% ipython --no-banner

In [1]: import numpy as np

In [2]: np.set_printoptions(precision=2, suppress=True, linewidth=160, legacy="1.25")

In [3]: X = np.load("out14.npy")

In [4]: X
Out[4]: 
array([[ 1, -1,  2, -5,  3, -2],
       [-1,  1, -1,  2, -5,  3],
       [ 2, -1,  1, -1,  2, -5],
       [-5,  2, -1,  1, -1,  2],
       [ 3, -5,  2, -1,  1, -1],
       [-2,  3, -5,  2, -1,  1]])

In [5]: Q, V = np.linalg.qr(X[:, :1])[0], np.linalg.qr(X[:, 1:])[0]

In [6]: sig = np.linalg.svd(Q.T @ V, compute_uv=False)

In [7]: print(sig)
[0.89]

In [8]: (sig > 0.9).sum()
Out[8]: 0

In [9]: np.degrees(np.arccos(sig.clip(0, 1)))
Out[9]: array([26.74])

In [10]: evals, V = np.linalg.eigh(X)

In [11]: V @ np.diag(evals) @ V.T
Out[11]: 
array([[ 1., -1.,  2., -5.,  3., -2.],
       [-1.,  1., -1.,  2., -5.,  3.],
       [ 2., -1.,  1., -1.,  2., -5.],
       [-5.,  2., -1.,  1., -1.,  2.],
       [ 3., -5.,  2., -1.,  1., -1.],
       [-2.,  3., -5.,  2., -1.,  1.]])

In [12]: evals
Out[12]: array([-5.97, -4.55, -1.62,  2.51,  2.59, 13.04])

In [13]: np.round(V.T @ V, 2) + 0
Out[13]: 
array([[1., 0., 0., 0., 0., 0.],
       [0., 1., 0., 0., 0., 0.],
       [0., 0., 1., 0., 0., 0.],
       [0., 0., 0., 1., 0., 0.],
       [0., 0., 0., 0., 1., 0.],
       [0., 0., 0., 0., 0., 1.]])

In [14]: A = np.loadtxt("block2.csv", delimiter=",")

In [15]: print(A)
[[-0.06  0.07  0.11 -0.27 -0.25  0.69  0.05  0.18  0.26  0.28 -0.43]
 [ 0.1  -0.4   0.52 -0.2   0.22 -0.23 -0.13  0.22  0.18 -0.41 -0.39]
 [ 0.    0.27 -0.34 -0.24  0.26  0.05 -0.72  0.17 -0.3  -0.08 -0.2 ]
 [ 0.38  0.23  0.18 -0.41 -0.24 -0.42  0.13  0.37 -0.21  0.42  0.08]
 [ 0.06 -0.44  0.19  0.18 -0.32  0.24 -0.47  0.3  -0.06  0.09  0.5 ]
 [-0.71  0.01  0.29  0.08  0.03 -0.01  0.16  0.23 -0.56  0.07 -0.08]
 [-0.23  0.12  0.15  0.38 -0.16 -0.39 -0.39 -0.15  0.35  0.44 -0.3 ]
 [-0.15 -0.01  0.29 -0.35  0.6   0.11 -0.08 -0.26  0.18  0.39  0.38]
 [ 0.4  -0.34  0.1   0.16  0.09  0.13 -0.01 -0.43 -0.52  0.32 -0.33]
 [-0.19  0.04  0.17 -0.47 -0.51 -0.07 -0.18 -0.58 -0.11 -0.25  0.07]
 [ 0.27  0.62  0.55  0.33  0.05  0.22 -0.08 -0.06 -0.09 -0.23  0.1 ]]

In [16]: # keeps lengths

In [17]: W1 = np.array([[2, 4, 3],
    ...:     [1, 4, 1],
    ...:     [2, 3, 5],
    ...:     [3, 0, 2],
    ...:     [1, 3, 3],
    ...:     [4, 4, 3],
    ...:     [2, 5, 4],
    ...:     [3, 3, 4],
    ...:     [1, 1, 1],
    ...:     [4, 2, 4],
    ...:     [0, 0, 5]])

In [18]: c = np.array([-1, -2, 0])

In [19]: hid = np.maximum(A @ W1 + c, 0)

In [20]: print(hid)
[[2.9  2.04 1.41]
 [0.   0.   0.  ]
 [0.   0.   0.  ]
 [0.03 0.94 3.34]
 [0.5  0.   2.96]
 [0.   0.   0.48]
 [0.   0.   0.  ]
 [0.04 0.24 4.67]
 [0.18 0.   0.  ]
 [0.   0.   0.  ]
 [1.82 3.11 4.53]]

In [21]: (hid > 0).astype(int)
Out[21]: 
array([[1, 1, 1],
       [0, 0, 0],
       [0, 0, 0],
       [1, 1, 1],
       [1, 0, 1],
       [0, 0, 1],
       [0, 0, 0],
       [1, 1, 1],
       [1, 0, 0],
       [0, 0, 0],
       [1, 1, 1]])

In [22]: (hid > 0).mean(axis=0)
Out[22]: array([0.55, 0.36, 0.55])

In [23]: W2 = np.array([[-2, -3, 1], [-3, 3, 0], [0, -2, 0]])

In [24]: (hid @ W2).round(6).argmax(axis=1)
Out[24]: array([2, 0, 0, 2, 2, 0, 0, 2, 2, 0, 2])

In [25]: W1 @ W2
Out[25]: 
array([[-16,   0,   2],
       [-14,   7,   1],
       [-13,  -7,   2],
       [ -6, -13,   3],
       [-11,   0,   1],
       [-20,  -6,   4],
       [-19,   1,   2],
       [-15,  -8,   3],
       [ -5,  -2,   1],
       [-14, -14,   4],
       [  0, -10,   0]])

In [26]: hid @ W2
Out[26]: 
array([[-11.93,  -5.4 ,   2.9 ],
       [  0.  ,   0.  ,   0.  ],
       [  0.  ,   0.  ,   0.  ],
       [ -2.88,  -3.93,   0.03],
       [ -1.01,  -7.43,   0.5 ],
       [  0.  ,  -0.96,   0.  ],
       [  0.  ,   0.  ,   0.  ],
       [ -0.8 ,  -8.77,   0.04],
       [ -0.36,  -0.54,   0.18],
       [  0.  ,   0.  ,   0.  ],
       [-12.97,  -5.19,   1.82]])

In [27]: K = np.load("arr.npy")

In [28]: print(K)
[[1.3 1.  2.  1.  1.  2.  0. ]
 [0.  2.3 1.  0.  2.  1.  0. ]
 [2.  2.  1.3 2.  0.  2.  1. ]
 [1.  0.  1.  1.3 0.  0.  0. ]
 [0.  0.  2.  2.  2.3 1.  0. ]
 [1.  2.  2.  2.  1.  2.3 2. ]
 [1.  1.  2.  1.  1.  2.  0.3]]

In [29]: Q, V = np.linalg.qr(K[:, :3])[0], np.linalg.qr(K[:, 3:])[0]

In [30]: sig = np.linalg.svd(Q.T @ V, compute_uv=False)

In [31]: np.round(np.linalg.norm(Q @ Q.T - V @ V.T, 2), 2)
Out[31]: 1.0

In [32]: U, sig, VT = np.linalg.svd(K, full_matrices=False)

In [33]: np.round(VT @ VT.T, 2) + 0
Out[33]: 
array([[1., 0., 0., 0., 0., 0., 0.],
       [0., 1., 0., 0., 0., 0., 0.],
       [0., 0., 1., 0., 0., 0., 0.],
       [0., 0., 0., 1., 0., 0., 0.],
       [0., 0., 0., 0., 1., 0., 0.],
       [0., 0., 0., 0., 0., 1., 0.],
       [0., 0., 0., 0., 0., 0., 1.]])

In [34]: np.cumsum(sig ** 2) / np.sum(sig ** 2)
Out[34]: array([0.8 , 0.89, 0.96, 0.98, 1.  , 1.  , 1.  ])

In [35]: rng = np.random.default_rng(107061)

In [36]: z = rng.permutation(7)

In [37]: z
Out[37]: array([5, 4, 2, 3, 0, 1, 6])

In [38]: B = K[z][:, z]

In [39]: round(np.linalg.det(B), 2), np.round(np.linalg.det(K[z]), 2)
Out[39]: (3.04, -3.04)

In [40]: np.sort(np.abs(np.linalg.eigvals(B)))
Out[40]: array([0.3 , 0.65, 0.65, 0.66, 2.11, 2.11, 8.1 ])

In [41]: B = K / np.linalg.norm(K, axis=1, keepdims=True)

In [42]: gram = B @ B.T

In [43]: print((gram - 2 * np.eye(7)).round(6).argmax(axis=1))
[6 6 5 2 6 2 0]

In [44]: gram[5]
Out[44]: array([0.87, 0.67, 0.92, 0.6 , 0.69, 1.  , 0.91])

In [45]: print((np.abs(gram) > 0.9).astype(int))
[[1 0 0 0 0 0 1]
 [0 1 0 0 0 0 0]
 [0 0 1 0 0 1 0]
 [0 0 0 1 0 0 0]
 [0 0 0 0 1 0 0]
 [0 0 1 0 0 1 1]
 [1 0 0 0 0 1 1]]

In [46]: feats = np.loadtxt("case14.csv", delimiter=",")

In [47]: feats
Out[47]: 
array([[ 1.05, -0.16,  2.81],
       [ 2.97, -0.04,  0.45],
       [-0.54,  1.65,  2.45],
       [ 2.02,  1.92,  1.12],
       [-0.87,  1.34,  2.54],
       [-2.8 ,  0.92,  0.54],
       [ 2.1 , -0.54,  2.07],
       [ 2.83, -0.35,  0.93],
       [ 2.81, -0.48,  0.93],
       [ 0.21,  2.  , -2.22],
       [-1.26, -1.67,  2.16],
       [ 2.14,  0.31, -2.08],
       [-2.8 ,  0.58, -0.9 ],
       [-1.72, -1.23, -2.13],
       [ 2.77, -1.11, -0.3 ],
       [-2.51,  1.33,  0.96],
       [-1.51, -2.59, -0.04],
       [ 0.61,  1.93, -2.21],
       [-2.64,  1.19,  0.8 ],
       [-2.97, -0.35, -0.26],
       [ 2.46,  1.71, -0.15],
       [-0.16, -2.48, -1.68],
       [ 1.45, -2.42,  1.02],
       [ 2.01,  1.82,  1.28],
       [ 1.46,  2.55, -0.59],
       [ 1.49, -1.32, -2.25],
       [-2.48,  1.1 ,  1.29]])

In [48]: z = feats[:, 0] > np.median(feats[:, 0])

In [49]: u = feats[z].mean(axis=0) - feats[~z].mean(axis=0)

In [50]: round((((feats - feats.mean(axis=0)) @ u > 0) == z).mean(), 2)
Out[50]: 0.96

In [51]: print(np.argsort(-np.abs(u).round(6), kind="stable"))
[0 2 1]

In [52]: theta = rng.uniform(0, 2 * np.pi, 41)

In [53]: Q, _ = np.linalg.qr(np.array([[0.3, 1.4], [1.5, -1.7], [-1.2, 0.2]]))

In [54]: m1 = 3 * np.c_[np.cos(theta), np.sin(theta)] @ Q.T

In [55]: m1
Out[55]: 
array([[ 0.96, -2.62,  1.1 ],
       [-2.55,  1.36,  0.8 ],
       [-0.9 ,  2.62, -1.15],
       [-2.47, -0.07,  1.7 ],
       [-0.78,  2.62, -1.23],
       [ 2.58, -0.36, -1.48],
       [-1.37,  2.55, -0.78],
       [ 2.28,  0.53, -1.87],
       [ 2.19,  0.7 , -1.93],
       [ 1.38, -2.55,  0.78],
       [-2.11, -0.83,  1.96],
       [-0.57,  2.61, -1.36],
       [ 2.57, -0.31, -1.51],
       [-0.84,  2.62, -1.19],
       [-0.59,  2.61, -1.35],
       [ 0.35,  2.37, -1.81],
       [-0.31,  2.57, -1.51],
       [-2.38, -0.32,  1.8 ],
       [-0.43,  2.59, -1.44],
       [-2.43,  1.69,  0.49],
       [ 1.45,  1.63, -2.06],
       [-1.76, -1.31,  2.05],
       [-2.01,  2.23, -0.15],
       [-1.  ,  2.62, -1.08],
       [-1.  , -2.  ,  2.  ],
       [-0.74, -2.17,  1.94],
       [-2.6 ,  1.15,  0.97],
       [ 0.7 , -2.62,  1.28],
       [-1.16,  2.6 , -0.96],
       [-1.16, -1.88,  2.03],
       [ 1.9 ,  1.14, -2.03],
       [ 2.56, -1.34, -0.81],
       [ 0.02, -2.5 ,  1.65],
       [-2.56,  1.32,  0.83],
       [ 1.78, -2.38,  0.4 ],
       [-1.42,  2.54, -0.75],
       [-2.43, -0.21,  1.75],
       [-2.13,  2.12,  0.01],
       [-2.02, -0.98,  2.  ],
       [-2.4 ,  1.75,  0.43],
       [ 0.74, -2.62,  1.26]])

In [56]: rank = np.linalg.matrix_rank(m1)

In [57]: print(rank)
2

In [58]: null = np.linalg.svd(m1)[2][rank:].T

In [59]: print(np.linalg.matrix_rank(m1.T @ m1), np.linalg.matrix_rank(m1 @ m1.T))
2 2

In [60]: [int(np.linalg.matrix_rank(np.delete(m1, i, axis=0))) for i in range(41)]
Out[60]: 
[2,
 2,
 2,
 2,
 2,
 2,
 2,
 2,
 2,
 2,
 2,
 2,
 2,
 2,
 2,
 2,
 2,
 2,
 2,
 2,
 2,
 2,
 2,
 2,
 2,
 2,
 2,
 2,
 2,
 2,
 2,
 2,
 2,
 2,
 2,
 2,
 2,
 2,
 2,
 2,
 2]

In [61]: null.shape
Out[61]: (3, 1)

In [62]: [int(np.linalg.matrix_rank(m1[:i])) for i in range(1, len(m1) + 1)]
Out[62]: 
[1,
 2,
 2,
 2,
 2,
 2,
 2,
 2,
 2,
 2,
 2,
 2,
 2,
 2,
 2,
 2,
 2,
 2,
 2,
 2,
 2,
 2,
 2,
 2,
 2,
 2,
 2,
 2,
 2,
 2,
 2,
 2,
 2,
 2,
 2,
 2,
 2,
 2,
 2,
 2,
 2]

In [63]: u, r1 = m1[24], m1[27]

In [64]: print(round(u @ u, 2))
9.0

In [65]: p = (u @ r1) / (u @ u) * u

In [66]: r1 - p
Out[66]: array([ 1.49, -1.04, -0.3 ])

In [67]: print(p)
[-0.79 -1.58  1.58]

In [68]: print(round(float(np.linalg.norm(u + r1) ** 2 + np.linalg.norm(u - r1) ** 2), 2))
36.0
